>>> import numpy as np
>>> np.set_printoptions(precision=4, suppress=True, linewidth=120, sign=" ")
>>> out = np.array([[2, 0, 3, 1],
...     [2, 0, 3, 1],
...     [3, 2, 2, 0],
...     [0, 3, 1, 0],
...     [3, 2, 2, 0],
...     [0, 0, 1, 0],
...     [3, 3, 0, 0],
...     [3, 0, 3, 2]])
>>> cent = np.array([[4, 5, -9, -4, 3, 2, 9],
...     [-5, 8, -6, 8, -1, -1, -3],
...     [-1, 8, 8, -1, -3, 2, -8],
...     [-4, -3, -8, 3, -7, 8, 8]])
>>> rng = np.random.default_rng(9951)
>>> J = out @ cent + 0.3 * rng.normal(size=(8, 7))
>>> print(J)
[[  0.8205  31.7341  -2.0342  -7.9544  -9.595   17.3212   2.3361]
 [  1.0585  30.437   -2.1241  -8.0712  -9.6951  18.0117   2.0934]
 [  0.4707  47.1875 -23.2132   2.0329   1.3965   7.9935   4.9119]
 [-16.2382  31.5151 -10.3568  22.6299  -6.2301  -1.0425 -17.5497]
 [ -0.182   47.4361 -22.786    1.604    0.7267   8.5193   4.9028]
 [ -1.3589   8.034    7.9703  -1.3884  -3.0525   1.7586  -7.9802]
 [ -2.9354  39.1093 -44.9903  12.0394   6.1486   2.5924  17.4761]
 [  0.8037  33.1519 -18.8237  -8.5885 -13.9129  28.0919  19.3337]]
>>> out = np.c_[J[:, :2] @ np.array([[1, 2], [-2, 2]]), np.array([7, 3, 3, 4, 1, 0, 7, 5])]
>>> print(out)
[[-62.6477  65.1091   7.    ]
 [-59.8156  62.9911   3.    ]
 [-93.9044  95.3164   3.    ]
 [-79.2683  30.5538   4.    ]
 [-95.0542  94.5082   1.    ]
 [-17.4269  13.3501   0.    ]
 [-81.154   72.3477   7.    ]
 [-65.5001  67.9113   5.    ]]
>>> print(np.linalg.matrix_rank(np.c_[J, out]))
8
>>> print(np.linalg.matrix_rank(out))
3
>>> print(np.linalg.norm(np.linalg.qr(J)[0].T @ out, axis=0) ** 2 / ((out ** 2).sum(axis=0) + 1e-12))
[ 1.      1.      0.9866]
>>> print(np.round(np.linalg.norm(out - J @ np.linalg.lstsq(J, out)[0], axis=0), 4) + 0)
[ 0.      0.      1.4537]
>>> x = np.array([-3, -7, 1, -6, 1, 0, -2])
>>> y = J @ x
>>> print(np.round(np.linalg.lstsq(J, y)[0], 4) + 0)
[-3. -7.  1. -6.  1.  0. -2.]
>>> print(np.round(np.linalg.pinv(J) @ J, 4) + 0)
[[ 1.  0.  0.  0.  0.  0.  0.]
 [ 0.  1.  0.  0.  0.  0.  0.]
 [ 0.  0.  1.  0.  0.  0.  0.]
 [ 0.  0.  0.  1.  0.  0.  0.]
 [ 0.  0.  0.  0.  1.  0.  0.]
 [ 0.  0.  0.  0.  0.  1.  0.]
 [ 0.  0.  0.  0.  0.  0.  1.]]
>>> y = y + 0.1 * rng.normal(size=8)
>>> print(y)
[-193.2919 -183.9201 -375.4643 -289.2335 -372.8942  -23.1492 -410.8563 -254.3144]
>>> coef, *_ = np.linalg.lstsq(J, y)
>>> print(coef)
[-3.1778 -6.9747  1.2348 -5.7863  1.4706  0.3188 -1.8347]
>>> print(np.round(J.T @ (y - J @ coef), 4) + 0)
[ 0.  0.  0.  0.  0.  0.  0.]
>>> X = np.loadtxt("mat.csv", delimiter=",")
>>> print(X)
[[ 8.9956 -2.1437  0.0872  3.2179  7.8472  7.0698  3.8815 -1.0255 -1.136  -5.4437]
 [12.9453 -6.4894  3.7493 -9.4424  2.1751 -3.0936  8.9381  1.9936 -0.2786  4.2003]
 [13.0437 -6.0597  4.7603 -8.9976  2.6872 -0.3219  8.4096  0.7029 -1.5731  2.6962]
 [12.7805 -5.702   3.0772 -7.911   0.8551 -0.941   7.1623  1.6474 -2.1271  4.217 ]
 [ 0.6618 -7.1406 -0.7568 -7.5146  2.7801 -2.0876  6.0645  2.3366 -2.5448  9.3685]
 [ 3.3908 -6.1776 -0.227  -6.2129  2.6229 -3.1394  9.0909  1.5356 -2.5072  7.1956]
 [12.1018 -5.8591  3.5282 -8.7373 -0.0164 -2.7223  8.5037  1.9231 -1.7104  2.5736]
 [12.6108 -5.6109  4.1884 -8.9039  0.2656 -2.0877  9.0086  2.5739 -0.784   3.9943]
 [11.5931 -4.1383  4.6875 -9.1763  0.8392 -4.3548  8.169   3.0135 -1.8941  3.3211]
 [ 9.367  -0.0005 -0.9535  2.1443  7.7572  6.664   5.5072 -3.613   0.4381 -4.7746]
 [12.3897 -6.6492  5.1508 -8.5413  0.7203 -3.4626  8.6391  2.5855 -2.3121  4.7612]
 [ 2.4744 -7.0981  0.8128 -5.9566  3.4041 -2.5247  6.2279  3.1174 -1.0535 10.4061]
 [11.6783 -5.2331  4.1645 -8.3659  1.6188 -3.3761  8.7062  3.712  -1.2025  2.4748]
 [ 1.9922 -6.8926 -0.6281 -7.6074  3.5421 -1.6327  7.6141  1.737  -3.4839  9.1044]
 [ 1.6023 -6.0275  0.499  -5.5724  2.659  -2.8295  7.2034  1.0949 -4.1162  8.3841]
 [ 9.2449 -1.5197 -0.31    2.8592  7.6941  6.976   5.037  -0.7859 -1.2926 -4.4921]
 [ 8.2887 -1.9082 -0.4558  2.6825  7.0968  6.1981  6.6423 -1.9303 -1.816  -5.0762]
 [ 0.7981 -8.4849  0.29   -6.8921  2.923  -3.8341  7.7133  0.9482 -4.6158  8.4226]
 [ 1.0481 -6.3932  2.49   -6.655   2.6094 -1.6445  8.7746  2.0443 -1.7087  7.8222]
 [ 6.6597 -0.851   1.1735  3.2982  6.843   7.3342  4.4057 -2.01   -0.7337 -5.1679]
 [ 9.4373 -2.436  -0.5272  2.5231  5.351   4.4571  4.7865 -2.109   0.0768 -4.7675]
 [ 0.9474 -8.4625 -0.2063 -6.8791  3.3272 -2.2185  7.8438  0.8196 -4.2642 10.0291]
 [ 1.6234 -6.9047  1.817  -6.9072  2.5266 -3.1168  7.3587  1.503  -2.594   9.6677]
 [ 9.1423 -1.4087 -0.2184  2.8253  8.5514  8.3245  6.0061 -3.4838 -0.6225 -5.0434]
 [12.0861 -5.968   3.4443 -7.7554  0.5122 -1.3746  7.798   2.4818 -1.4004  3.289 ]]
>>> lab = rng.permutation(10)
>>> out = X[:, lab] * rng.choice([-1, 1], 10)
>>> print(out)
[[ 7.0698 -1.136   7.8472  1.0255 -3.2179  8.9956  0.0872  2.1437 -5.4437  3.8815]
 [-3.0936 -0.2786  2.1751 -1.9936  9.4424 12.9453  3.7493  6.4894  4.2003  8.9381]
 [-0.3219 -1.5731  2.6872 -0.7029  8.9976 13.0437  4.7603  6.0597  2.6962  8.4096]
 [-0.941  -2.1271  0.8551 -1.6474  7.911  12.7805  3.0772  5.702   4.217   7.1623]
 [-2.0876 -2.5448  2.7801 -2.3366  7.5146  0.6618 -0.7568  7.1406  9.3685  6.0645]
 [-3.1394 -2.5072  2.6229 -1.5356  6.2129  3.3908 -0.227   6.1776  7.1956  9.0909]
 [-2.7223 -1.7104 -0.0164 -1.9231  8.7373 12.1018  3.5282  5.8591  2.5736  8.5037]
 [-2.0877 -0.784   0.2656 -2.5739  8.9039 12.6108  4.1884  5.6109  3.9943  9.0086]
 [-4.3548 -1.8941  0.8392 -3.0135  9.1763 11.5931  4.6875  4.1383  3.3211  8.169 ]
 [ 6.664   0.4381  7.7572  3.613  -2.1443  9.367  -0.9535  0.0005 -4.7746  5.5072]
 [-3.4626 -2.3121  0.7203 -2.5855  8.5413 12.3897  5.1508  6.6492  4.7612  8.6391]
 [-2.5247 -1.0535  3.4041 -3.1174  5.9566  2.4744  0.8128  7.0981 10.4061  6.2279]
 [-3.3761 -1.2025  1.6188 -3.712   8.3659 11.6783  4.1645  5.2331  2.4748  8.7062]
 [-1.6327 -3.4839  3.5421 -1.737   7.6074  1.9922 -0.6281  6.8926  9.1044  7.6141]
 [-2.8295 -4.1162  2.659  -1.0949  5.5724  1.6023  0.499   6.0275  8.3841  7.2034]
 [ 6.976  -1.2926  7.6941  0.7859 -2.8592  9.2449 -0.31    1.5197 -4.4921  5.037 ]
 [ 6.1981 -1.816   7.0968  1.9303 -2.6825  8.2887 -0.4558  1.9082 -5.0762  6.6423]
 [-3.8341 -4.6158  2.923  -0.9482  6.8921  0.7981  0.29    8.4849  8.4226  7.7133]
 [-1.6445 -1.7087  2.6094 -2.0443  6.655   1.0481  2.49    6.3932  7.8222  8.7746]
 [ 7.3342 -0.7337  6.843   2.01   -3.2982  6.6597  1.1735  0.851  -5.1679  4.4057]
 [ 4.4571  0.0768  5.351   2.109  -2.5231  9.4373 -0.5272  2.436  -4.7675  4.7865]
 [-2.2185 -4.2642  3.3272 -0.8196  6.8791  0.9474 -0.2063  8.4625 10.0291  7.8438]
 [-3.1168 -2.594   2.5266 -1.503   6.9072  1.6234  1.817   6.9047  9.6677  7.3587]
 [ 8.3245 -0.6225  8.5514  3.4838 -2.8253  9.1423 -0.2184  1.4087 -5.0434  6.0061]
 [-1.3746 -1.4004  0.5122 -2.4818  7.7554 12.0861  3.4443  5.968   3.289   7.798 ]]
>>> left, _, VT = np.linalg.svd(X.T @ out)
>>> print(np.round(left @ VT, 4) + 0)
[[ 0.  0.  0.  0.  0.  1.  0.  0.  0.  0.]
 [ 0.  0.  0.  0.  0.  0.  0. -1.  0.  0.]
 [ 0.  0.  0.  0.  0.  0.  1.  0.  0.  0.]
 [ 0.  0.  0.  0. -1.  0.  0.  0.  0.  0.]
 [ 0.  0.  1.  0.  0.  0.  0.  0.  0.  0.]
 [ 1.  0.  0.  0.  0.  0.  0.  0.  0.  0.]
 [ 0.  0.  0.  0.  0.  0.  0.  0.  0.  1.]
 [ 0.  0.  0. -1.  0.  0.  0.  0.  0.  0.]
 [ 0.  1.  0.  0.  0.  0.  0.  0.  0.  0.]
 [ 0.  0.  0.  0.  0.  0.  0.  0.  1.  0.]]
>>> print(np.round(np.linalg.lstsq(X, out)[0], 4) + 0)
[[ 0.  0.  0.  0.  0.  1.  0.  0.  0.  0.]
 [ 0.  0.  0.  0.  0.  0.  0. -1.  0.  0.]
 [ 0.  0.  0.  0.  0.  0.  1.  0.  0.  0.]
 [ 0.  0.  0.  0. -1.  0.  0.  0.  0.  0.]
 [ 0.  0.  1.  0.  0.  0.  0.  0.  0.  0.]
 [ 1.  0.  0.  0.  0.  0.  0.  0.  0.  0.]
 [ 0.  0.  0.  0.  0.  0.  0.  0.  0.  1.]
 [ 0.  0.  0. -1.  0.  0.  0.  0.  0.  0.]
 [ 0.  1.  0.  0.  0.  0.  0.  0.  0.  0.]
 [ 0.  0.  0.  0.  0.  0.  0.  0.  1.  0.]]
>>> mat = np.loadtxt("out1.csv", delimiter=",")
>>> print(mat)
[[ 1.  0.  0.  0.  0.  0.]
 [ 2.  1.  0.  0.  0.  0.]
 [ 2.  2.  1.  0.  0.  0.]
 [ 0.  1.  1.  1.  0.  0.]
 [ 0. -1. -1. -1.  1.  0.]
 [ 1.  0. -2.  0.  1.  1.]]
>>> # triangular
>>> lab = rng.permutation(6)
>>> out = mat[:, lab] * rng.choice([-1, 1], 6)
>>> print(out)
[[-0. -1. -0. -0. -0.  0.]
 [-0. -2. -0. -0. -1.  0.]
 [-0. -2. -0. -0. -2.  1.]
 [-0. -0. -0. -1. -1.  1.]
 [-1. -0. -0.  1.  1. -1.]
 [-1. -1. -1. -0. -0. -2.]]
>>> left, _, VT = np.linalg.svd(mat.T @ out)
>>> print(np.round(np.linalg.lstsq(mat, out)[0], 4) + 0)
[[ 0. -1.  0.  0.  0.  0.]
 [ 0.  0.  0.  0. -1.  0.]
 [ 0.  0.  0.  0.  0.  1.]
 [ 0.  0.  0. -1.  0.  0.]
 [-1.  0.  0.  0.  0.  0.]
 [ 0.  0. -1.  0.  0.  0.]]
>>> Q, R = np.linalg.qr(mat)
>>> print(np.round(abs(R[0, 0]), 4), np.round(np.linalg.norm(mat[:, 0]), 4))
3.1623 3.1623
>>> print(np.trace(Q @ Q.T))
6.0
>>> A = np.load("sample19.npy")
>>> print(A)
[[ 4  4 -2  4  4 -2]
 [-4  4 -2 -4  4 -2]
 [ 2  2 -4  2  2 -4]
 [ 2  2 -1  0  0  0]
 [-2  2 -1  0  0  0]
 [ 1  1 -2  0  0  0]]
>>> def softmax(z):
...     e = np.exp(z - z.max(axis=-1, keepdims=True))
...     return e / e.sum(axis=-1, keepdims=True)
... 
>>> print(softmax(A[0]))
[ 0.2497  0.2497  0.0006  0.2497  0.2497  0.0006]
>>> print(np.round(softmax(10 * A[0]), 4) + 0)
[ 0.25  0.25  0.    0.25  0.25  0.  ]
>>> print(softmax(A[0] + 5))
[ 0.2497  0.2497  0.0006  0.2497  0.2497  0.0006]
>>> scores = A @ A.T / np.sqrt(6)
>>> print(softmax(scores)[0] @ A)
[ 3.9999  3.9999 -2.0001  3.9999  3.9999 -2.0001]
>>> print(softmax(scores).round(6).argmax(axis=1))
[ 0  1  0  0  1  0]
>>> r0 = np.array([2, 2, -3, 3, 1, 0])
>>> out = mat + np.outer(r0, np.eye(6)[0])
>>> print(out)
[[ 3.  0.  0.  0.  0.  0.]
 [ 4.  1.  0.  0.  0.  0.]
 [-1.  2.  1.  0.  0.  0.]
 [ 3.  1.  1.  1.  0.  0.]
 [ 1. -1. -1. -1.  1.  0.]
 [ 1.  0. -2.  0.  1.  1.]]
>>> print(round(np.linalg.det(out) / np.linalg.det(mat), 4), round(1 + np.linalg.solve(mat, r0)[0], 4))
3.0 3.0
>>> print(np.linalg.matrix_rank(np.linalg.inv(out) - np.linalg.inv(mat), tol=1e-8))
1
>>> x = np.array([-1, -2, 0, 2, 3, 3])
>>> y = out @ x
>>> print(y)
[-3. -6. -3. -3.  2.  5.]
>>> print(np.round(np.linalg.solve(out, y), 4) + 0)
[-1. -2.  0.  2.  3.  3.]
>>> lab = rng.permutation(6)
>>> print(lab)
[ 0  3  2  5  4  1]
>>> out = A[lab][:, lab]
>>> print(np.sort(np.abs(np.linalg.eigvals(out))))
[ 1.1521  2.0214  2.0214  4.2998  7.544   7.544 ]
>>> r0 = np.array([1, 1, 0, 2, 0, 1])
>>> out = A + np.outer(r0, np.eye(6)[3])
>>> print(out)
[[ 4.  4. -2.  5.  4. -2.]
 [-4.  4. -2. -3.  4. -2.]
 [ 2.  2. -4.  2.  2. -4.]
 [ 2.  2. -1.  2.  0.  0.]
 [-2.  2. -1.  0.  0.  0.]
 [ 1.  1. -2.  1.  0.  0.]]
>>> print(np.round(np.linalg.det(out) / np.linalg.det(A), 4), round(float(1 + np.linalg.solve(A, r0)[3]), 4))
0.5 0.5
>>> W0 = np.loadtxt("m.csv", delimiter=",")
>>> print(W0)
[[-1.937  -1.0155 -1.8798 -3.0737]
 [ 5.9444  2.8236  5.851   8.926 ]
 [-0.0466  0.0727  0.1479  0.0605]
 [ 6.0064  3.1251  5.9994  9.0333]]
>>> lab = rng.permutation(4)
>>> out = W0[:, lab] * rng.choice([-1, 1], 4)
>>> print(out)
[[-3.0737 -1.8798  1.0155 -1.937 ]
 [ 8.926   5.851  -2.8236  5.9444]
 [ 0.0605  0.1479 -0.0727 -0.0466]
 [ 9.0333  5.9994 -3.1251  6.0064]]
>>> left, _, VT = np.linalg.svd(W0.T @ out)
>>> print(np.round(left @ VT, 4) + 0)
[[ 0.  0.  0.  1.]
 [ 0.  0. -1.  0.]
 [ 0.  1.  0.  0.]
 [ 1.  0.  0.  0.]]
>>> print(np.round(np.linalg.lstsq(W0, out)[0], 4) + 0)
[[ 0.  0.  0.  1.]
 [ 0.  0. -1.  0.]
 [ 0.  1.  0.  0.]
 [ 1.  0.  0.  0.]]
